In [1]: import numpy as np

In [2]: from numpy import linalg as LA

In [3]: np.set_printoptions(precision=3, suppress=True, linewidth=140)

In [4]: def tidy(a):
   ...:     return np.round(a, 3) + 0
   ...: 

In [5]: J = np.loadtxt("arr.csv", delimiter=",")

In [6]: J
Out[6]: 
array([[ -4.743, -15.912, -11.149],
       [  2.366,  15.89 ,  11.912],
       [ 14.556,  13.649,   1.347],
       [ 17.334,  -5.585,   8.267],
       [  6.116,   0.326,  19.039],
       [  4.369, -13.967,  13.633],
       [-10.517, -13.022,  10.946],
       [-10.63 ,  16.783,   2.314],
       [ 18.844,   5.417,   3.947],
       [-10.01 , -11.059,  13.323],
       [ -7.629, -11.487, -14.486],
       [ 15.661,  -3.767,  11.855],
       [-11.31 , -12.53 ,  10.727],
       [ 12.872,  -0.809, -15.286],
       [-10.248,  -1.089, -17.14 ],
       [-15.67 ,  -8.776,   8.799],
       [ -7.654,  16.343,  -8.62 ],
       [ -9.585,  16.147,   6.886],
       [ 16.405,   2.691, -11.119],
       [ 16.578, -10.961,   2.244],
       [-11.667,  13.254,  -9.392]])

In [7]: M2 = J / LA.norm(J, axis=1, keepdims=True)

In [8]: G = M2 @ M2.T

In [9]: np.argwhere(np.triu(np.abs(G) > 0.95, 1))
Out[9]: 
array([[ 0,  1],
       [ 0, 10],
       [ 3, 11],
       [ 4, 14],
       [ 6,  9],
       [ 6, 12],
       [ 7, 17],
       [ 9, 12],
       [12, 15],
       [16, 20]])

In [10]: (G - 2 * np.eye(21)).round(6).argmax(axis=1)
Out[10]: array([10, 17,  8, 11, 11,  9, 12, 17,  2,  6,  0,  3,  6, 18, 10, 12, 20,  7, 13,  3, 16])
